In [1]: import numpy as np

In [2]: np.set_printoptions(suppress=True, linewidth=120)

In [3]: A = np.load("arr.npy")

In [4]: print(A)
[[ 7.46  8.46 -0.07  8.    6.93  8.46  1.46  9.    8.46  0.93  2.  ]
 [ 8.19  9.19  1.38  8.    8.38  9.19  2.19  9.    9.19  2.38  2.  ]
 [ 7.39  8.39 -0.22  8.    6.78  8.39  1.39  9.    8.39  0.78  2.  ]
 [ 5.91  6.91 -3.19  8.    3.81  6.91 -0.09  9.    6.91 -2.19  2.  ]
 [ 8.49  9.49  1.98  8.    8.98  9.49  2.49  9.    9.49  2.98  2.  ]
 [ 7.97  8.97  0.94  8.    7.94  8.97  1.97  9.    8.97  1.94  2.  ]
 [ 7.53  8.53  0.06  8.    7.06  8.53  1.53  9.    8.53  1.06  2.  ]
 [ 7.19  8.19 -0.62  8.    6.38  8.19  1.19  9.    8.19  0.38  2.  ]
 [ 8.81  9.81  2.61  8.    9.61  9.81  2.81  9.    9.81  3.61  2.  ]
 [ 7.95  8.95  0.89  8.    7.89  8.95  1.95  9.    8.95  1.89  2.  ]
 [ 7.87  8.87  0.75  8.    7.75  8.87  1.87  9.    8.87  1.75  2.  ]
 [ 8.8   9.8   2.61  8.    9.61  9.8   2.8   9.    9.8   3.61  2.  ]
 [ 8.16  9.16  1.32  8.    8.32  9.16  2.16  9.    9.16  2.32  2.  ]
 [ 9.53 10.53  4.06  8.   11.06 10.53  3.53  9.   10.53  5.06  2.  ]
 [ 9.8  10.8   4.61  8.   11.61 10.8   3.8   9.   10.8   5.61  2.  ]
 [ 8.68  9.68  2.36  8.    9.36  9.68  2.68  9.    9.68  3.36  2.  ]
 [ 6.96  7.96 -1.08  8.    5.92  7.96  0.96  9.    7.96 -0.08  2.  ]
 [ 8.    9.    1.    8.    8.    9.    2.    9.    9.    2.    2.  ]
 [ 6.5   7.5  -2.01  8.    4.99  7.5   0.5   9.    7.5  -1.01  2.  ]
 [ 6.96  7.96 -1.08  8.    5.92  7.96  0.96  9.    7.96 -0.08  2.  ]
 [ 4.95  5.95 -5.1   8.    1.9   5.95 -1.05  9.    5.95 -4.1   2.  ]
 [ 8.94  9.94  2.89  8.    9.89  9.94  2.94  9.    9.94  3.89  2.  ]
 [ 6.66  7.66 -1.69  8.    5.31  7.66  0.66  9.    7.66 -0.69  2.  ]
 [ 7.12  8.12 -0.77  8.    6.23  8.12  1.12  9.    8.12  0.23  2.  ]
 [ 8.3   9.3   1.61  8.    8.61  9.3   2.3   9.    9.3   2.61  2.  ]
 [ 6.4   7.4  -2.19  8.    4.81  7.4   0.4   9.    7.4  -1.19  2.  ]
 [ 8.36  9.36  1.72  8.    8.72  9.36  2.36  9.    9.36  2.72  2.  ]
 [ 7.74  8.74  0.49  8.    7.49  8.74  1.74  9.    8.74  1.49  2.  ]
 [ 6.16  7.16 -2.68  8.    4.32  7.16  0.16  9.    7.16 -1.68  2.  ]
 [10.26 11.26  5.52  8.   12.52 11.26  4.26  9.   11.26  6.52  2.  ]
 [ 8.65  9.65  2.29  8.    9.29  9.65  2.65  9.    9.65  3.29  2.  ]
 [ 9.11 10.11  3.22  8.   10.22 10.11  3.11  9.   10.11  4.22  2.  ]]

In [5]: # column 5 repeats column 1

In [6]: u, g = A[13], A[15]

In [7]: print(np.round(u @ u, 2))
749.34

In [8]: print(round(float(u @ g), 2))
677.08

In [9]: p = (u @ g) / (u @ u) * u

In [10]: print(np.linalg.matrix_rank(np.outer(u, g)))
1

In [11]: print(np.round((g - p) @ u, 2))
-0.0

In [12]: print(round(np.trace(np.linalg.pinv(A) @ A), 2))
3.0

In [13]: print(np.linalg.lstsq(A[:-1].T, A[-1])[2])
3

In [14]: print(np.unique(A.round(6), axis=0).shape)
(31, 11)

In [15]: x = np.array([-3, 3, 3, -2, 1, -3, 2, -3, -3, 1, 1])

In [16]: h = np.maximum(A @ x, 0)

In [17]: print(np.tanh(A @ x))
[-1. -1. -1. -1. -1. -1. -1. -1. -1. -1. -1. -1. -1. -1. -1. -1. -1. -1. -1. -1. -1. -1. -1. -1. -1. -1. -1. -1. -1.
 -1. -1. -1.]

In [18]: print(np.flatnonzero(h > 1e-9))
[]

In [19]: arr = np.loadtxt("dump.csv", delimiter=",")

In [20]: print(arr)
[[ -2.   5.   3.   9.  -2.  -8.   0.]
 [  0.   0.   0.   0.   0.   0.   0.]
 [ -2.  -1.   1.   9.   3.  -9.  -3.]
 [  2.  -8.  -6.   6.  -2.  -2.   2.]
 [ -6.  -9.  -7.  13.  -1.  -8. -12.]
 [  0.   0.   0.   0.   0.   0.   0.]
 [  8.   7.   5.  -1.  -2.   7.   3.]
 [  4.   6.   6.   1.   4.  -2.   3.]
 [  6.  13.   7.  -8.  -4.   8.   9.]
 [  4.  -1.  -3.   3.  -6.   8.  -6.]
 [ -3. -18. -16.  14. -10.  -9. -14.]
 [ -2.   6.   4.  -1.   2.   1.  -8.]
 [  4.  14.  12.   2.   3.   0.  -2.]
 [ -6.  -9.  -9.   7.  -5.  -8.   2.]
 [  2.  -8.  -6.   6.  -2.  -2.   2.]]

In [21]: Xc = arr - arr.mean(axis=0)

In [22]: Uu, s, Vt = np.linalg.svd(Xc, full_matrices=False)

In [23]: print(np.round(np.abs(Vt[-1]), 2))
[0.16 0.54 0.76 0.05 0.31 0.05 0.01]

In [24]: print(np.abs(Vt[0]).argmax())
1

In [25]: print(np.round(Vt[0] * np.sign(Vt[0, np.abs(Vt[0]).argmax()]), 2))
[ 0.22  0.61  0.49 -0.37  0.14  0.31  0.29]

In [26]: print(np.round((s ** 2).sum() ** 2 / (s ** 4).sum(), 2))
1.82

In [27]: X = np.loadtxt("test0.csv", delimiter=",")

In [28]: print(X)
[[ 1. -3.  0.  2.  5.  0.  2.]
 [ 2.  2. -2.  1.  1. -5.  6.]
 [ 0.  0.  0.  0.  0.  0.  0.]
 [ 0.  3. -2. -1.  0. -2.  3.]
 [ 2. -3. -3. -2. -3. -9.  8.]
 [ 1. -1.  0. -1. -5. -7.  5.]
 [ 2. -7.  2.  2.  0. -5.  4.]
 [ 2. -1.  0.  2.  1. -3.  3.]
 [ 3. -1.  3.  2. -2. -3.  2.]
 [ 1.  1. -5. -2.  2. -4.  6.]
 [ 0.  0.  0.  0.  0.  0.  0.]
 [ 5.  2.  6.  0.  1. -1.  4.]
 [-2. -3. -1. -2. -3. -2.  0.]
 [-1. -5. -4. -3. -1. -4.  3.]
 [ 0. -4. -1.  0. -2. -5.  3.]
 [ 1. -1.  0. -1. -5. -7.  5.]
 [ 2.  6.  1. -3.  3.  0.  5.]
 [ 3.  4. -2. -4.  5. -2.  8.]
 [ 4. -3.  0.  1.  0. -5.  5.]
 [-2.  0. -3. -3. -3. -4.  3.]
 [ 0.  0.  0.  0.  0.  0.  0.]
 [ 0.  0.  0.  0.  0.  0.  0.]
 [ 3. -1.  3.  2. -2. -3.  2.]
 [ 3. -4.  0.  4.  6. -3.  5.]
 [ 6.  2.  4.  1.  6. -3.  9.]
 [-2. -3. -1. -2. -3. -2.  0.]
 [ 6.  0.  3. -1.  3. -3.  7.]
 [ 1.  0. -2.  1.  5. -2.  5.]
 [ 1.  1. -5. -2.  2. -4.  6.]
 [ 0. -1.  3.  3.  3.  2. -1.]
 [ 4.  2.  3.  0.  4. -1.  5.]
 [ 3. -1.  3.  2. -2. -3.  2.]
 [-2. -4.  2.  1.  0.  0. -1.]
 [ 0.  0.  0.  0.  0.  0.  0.]
 [ 3.  4. -2. -4.  5. -2.  8.]
 [ 4.  4.  4.  2.  7. -1.  7.]
 [ 1. -4.  2.  0. -5. -5.  2.]
 [ 3.  4. -2. -4.  5. -2.  8.]
 [ 2.  3.  3. -2.  3.  2.  2.]]

In [29]: # row 10 repeats row 2

In [30]: other = np.c_[X[:, :3] @ np.array([[0, 6, 8], [2, 0, 8], [0, 2, 6]]), np.array([-1, 1, 0, 0, -1, -1, 2, 0, 1, 1, 1, -2, -2, 1, 0, 1, 1, -2, -2, 0, -2, 2, 2, -1, -2, -2, 1, -2, -2, -2, -1, -1, -2, 1, 1, 1, -1, 1, 0])]

In [31]: print(other)
[[ -6.   6. -16.  -1.]
 [  4.   8.  20.   1.]
 [  0.   0.   0.   0.]
 [  6.  -4.  12.   0.]
 [ -6.   6. -26.  -1.]
 [ -2.   6.   0.  -1.]
 [-14.  16. -28.   2.]
 [ -2.  12.   8.   0.]
 [ -2.  24.  34.   1.]
 [  2.  -4. -14.   1.]
 [  0.   0.   0.   1.]
 [  4.  42.  92.  -2.]
 [ -6. -14. -46.  -2.]
 [-10. -14. -72.   1.]
 [ -8.  -2. -38.   0.]
 [ -2.   6.   0.   1.]
 [ 12.  14.  70.   1.]
 [  8.  14.  44.  -2.]
 [ -6.  24.   8.  -2.]
 [  0. -18. -34.   0.]
 [  0.   0.   0.  -2.]
 [  0.   0.   0.   2.]
 [ -2.  24.  34.   2.]
 [ -8.  18.  -8.  -1.]
 [  4.  44.  88.  -2.]
 [ -6. -14. -46.  -2.]
 [  0.  42.  66.   1.]
 [  0.   2.  -4.  -2.]
 [  2.  -4. -14.  -2.]
 [ -2.   6.  10.  -2.]
 [  4.  30.  66.  -1.]
 [ -2.  24.  34.  -1.]
 [ -8.  -8. -36.  -2.]
 [  0.   0.   0.   1.]
 [  8.  14.  44.   1.]
 [  8.  32.  88.   1.]
 [ -8.  10. -12.  -1.]
 [  8.  14.  44.   1.]
 [  6.  18.  58.   0.]]

In [32]: print(np.linalg.matrix_rank(other))
4

In [33]: print(np.round(np.linalg.norm(np.linalg.qr(X)[0].T @ other, axis=0) ** 2 / ((other ** 2).sum(axis=0) + 1e-12), 2))
[1.   1.   1.   0.11]

In [34]: print(np.round(np.linalg.lstsq(X, other[:, 0])[0], 2) + 0)
[0. 2. 0. 0. 0. 0. 0.]

In [35]: Xc = X - X.mean(axis=0)

In [36]: Uu, s, Vt = np.linalg.svd(Xc, full_matrices=False)

In [37]: print(np.round(Xc.mean(axis=0), 2) + 0)
[0. 0. 0. 0. 0. 0. 0.]

In [38]: print(s.round(2))
[27.71 21.97 18.21 13.96  7.22  4.    0.33]

In [39]: print(np.searchsorted(np.cumsum(s ** 2) / (s ** 2).sum(), 0.9) + 1)
4

In [40]: print(np.abs(Vt[0]).argmax())
4

In [41]: print(np.linalg.matrix_rank(Xc))
7

In [42]: print(np.round(s ** 2 / (s ** 2).sum(), 2) + 0)
[0.42 0.26 0.18 0.11 0.03 0.01 0.  ]

In [43]: data = np.loadtxt("a.csv", delimiter=",")

In [44]: print(data)
[[ 4. -2.  1.  0.]
 [ 2.  1.  0.  0.]
 [ 2.  0.  1.  0.]
 [ 2.  0.  0.  1.]]

In [45]: u = np.array([4, 5, 0, 4])

In [46]: other = data + np.outer(u, np.eye(4)[1])

In [47]: print(np.linalg.matrix_rank(np.linalg.inv(other) - np.linalg.inv(data), tol=1e-8))
1

In [48]: print(other)
[[4. 2. 1. 0.]
 [2. 6. 0. 0.]
 [2. 0. 1. 0.]
 [2. 4. 0. 1.]]

In [49]: other = data[0, 0] * data[1:] - np.outer(data[1:, 0], data[0])

In [50]: print(other)
[[ 0.  8. -2.  0.]
 [ 0.  4.  2.  0.]
 [ 0.  4. -2.  4.]]

In [51]: print(data[:, 0] / data[0, 0])
[1.  0.5 0.5 0.5]

In [52]: vals, vecs = np.linalg.eig(data)

In [53]: print(np.round(np.sort(np.linalg.eigvals(np.linalg.inv(data))), 2))
[0.33 0.5  1.   1.  ]

In [54]: print(np.round(np.sort(np.linalg.eigvals(data @ data)), 2))
[1. 1. 4. 9.]

In [55]: print(data @ vecs[:, 0] - vals[0] * vecs[:, 0])
[0. 0. 0. 0.]

In [56]: F = np.loadtxt("m.csv", delimiter=",")

In [57]: print(F)
[[  1.  -3.   9. -27.]
 [  1.  -2.   4.  -8.]
 [  1.  -1.   1.  -1.]
 [  1.   0.   0.   0.]
 [  1.   1.   1.   1.]
 [  1.   2.   4.   8.]
 [  1.   3.   9.  27.]
 [  1.   4.  16.  64.]]

In [58]: Q, Rm = np.linalg.qr(F)

In [59]: print(Rm.round(2))
[[ -2.83  -1.41 -15.56 -22.63]
 [  0.     6.48   6.48  64.81]
 [  0.     0.    12.96  19.44]
 [  0.     0.     0.   -24.37]]

In [60]: print(Q.shape, Rm.shape)
(8, 4) (4, 4)

In [61]: print(np.round(Q.T @ Q, 2) + 0)
[[1. 0. 0. 0.]
 [0. 1. 0. 0.]
 [0. 0. 1. 0.]
 [0. 0. 0. 1.]]

In [62]: print(np.round(Q @ Rm, 2) + 0)
[[  1.  -3.   9. -27.]
 [  1.  -2.   4.  -8.]
 [  1.  -1.   1.  -1.]
 [  1.   0.   0.   0.]
 [  1.   1.   1.   1.]
 [  1.   2.   4.   8.]
 [  1.   3.   9.  27.]
 [  1.   4.  16.  64.]]

In [63]: print(Q.round(2))
[[-0.35 -0.54  0.54  0.43]
 [-0.35 -0.39  0.08 -0.31]
 [-0.35 -0.23 -0.23 -0.43]
 [-0.35 -0.08 -0.39 -0.18]
 [-0.35  0.08 -0.39  0.18]
 [-0.35  0.23 -0.23  0.43]
 [-0.35  0.39  0.08  0.31]
 [-0.35  0.54  0.54 -0.43]]

In [64]: other = np.c_[Q[:, :3] @ np.array([[0, 3, 1], [2, 1, 0], [2, 1, 2]]), np.array([-2, -2, -1, 0, -2, 1, -1, 1])]

In [65]: print(other.round(2) + 0)
[[ 0.   -1.06  0.73 -2.  ]
 [-0.62 -1.37 -0.2  -2.  ]
 [-0.93 -1.52 -0.82 -1.  ]
 [-0.93 -1.52 -1.13  0.  ]
 [-0.62 -1.37 -1.13 -2.  ]
 [ 0.   -1.06 -0.82  1.  ]
 [ 0.93 -0.6  -0.2  -1.  ]
 [ 2.16  0.02  0.73  1.  ]]

In [66]: print(np.linalg.matrix_rank(np.c_[Q, other]))
5

In [67]: print(np.linalg.matrix_rank(other))
4

In [68]: print(np.round(np.linalg.norm(np.linalg.qr(Q)[0].T @ other, axis=0) ** 2 / ((other ** 2).sum(axis=0) + 1e-12), 2))
[1.   1.   1.   0.63]

In [69]: print(np.round(np.linalg.norm(other - Q @ np.linalg.lstsq(Q, other)[0], axis=0), 2) + 0)
[0.   0.   0.   2.43]

In [70]: Q, _ = np.linalg.qr(np.array([[0.4, -0.3, 0.4, -0.5],
    ...:     [1.9, -0.7, 1.1, -0.5],
    ...:     [0.1, 0.2, -0.9, 0.4],
    ...:     [1.0, -0.9, 1.2, -0.3]]))

In [71]: E = 2 * Q

In [72]: print(E.round(2))
[[-0.37  0.39 -0.21 -1.92]
 [-1.74 -0.83  0.52  0.11]
 [-0.09 -0.92 -1.77  0.03]
 [-0.91  1.52 -0.73  0.56]]

In [73]: Q, vecs = np.linalg.qr(E[:, :3])[0], np.linalg.qr(E[:, 3:])[0]

In [74]: s = np.linalg.svd(Q.T @ vecs, compute_uv=False)

In [75]: print(np.round(np.degrees(np.arccos(s.clip(0, 1))), 2))
[90.]

In [76]: print(s.round(2) + 0)
[0.]

In [77]: print(round(np.linalg.norm(Q @ Q.T - vecs @ vecs.T, 2), 2))
1.0

In [78]: def softmax(z):
    ...:     e = np.exp(z - z.max(axis=-1, keepdims=True))
    ...:     return e / e.sum(axis=-1, keepdims=True)
    ...: 

In [79]: print(np.round(softmax(E[1] + 5), 2))
[0.05 0.13 0.49 0.33]

In [80]: S = E @ E.T / np.sqrt(4)

In [81]: print(np.round(softmax(S)[1] @ E, 2))
[-1.37 -0.5   0.11 -0.05]

In [82]: print(np.round(softmax(S), 2))
[[0.71 0.1  0.1  0.1 ]
 [0.1  0.71 0.1  0.1 ]
 [0.1  0.1  0.71 0.1 ]
 [0.1  0.1  0.1  0.71]]

In [83]: J = np.load("case17.npy")

In [84]: print(J.round(2) + 0)
[[ 0.71 -0.1   0.48  0.03  0.35 -0.35  0.03]
 [-0.1   0.97  0.16  0.01  0.12 -0.12  0.01]
 [ 0.48  0.16  0.19 -0.05 -0.59  0.59 -0.05]
 [ 0.03  0.01 -0.05  1.   -0.04  0.04  0.  ]
 [ 0.35  0.12 -0.59 -0.04  0.57  0.43 -0.04]
 [-0.35 -0.12  0.59  0.04  0.43  0.57  0.04]
 [ 0.03  0.01 -0.05  0.   -0.04  0.04  1.  ]]

In [85]: Q, vecs = np.linalg.qr(F[:, :2])[0], np.linalg.qr(F[:, 2:])[0]

In [86]: s = np.linalg.svd(Q.T @ vecs, compute_uv=False)

In [87]: print(np.round(np.linalg.norm(Q @ Q.T - vecs @ vecs.T, 2), 2))
0.65

In [88]: print(np.round(np.degrees(np.arccos(s.clip(0, 1))), 2))
[23.23 40.51]

In [89]: print((s > 0.9).sum())
1
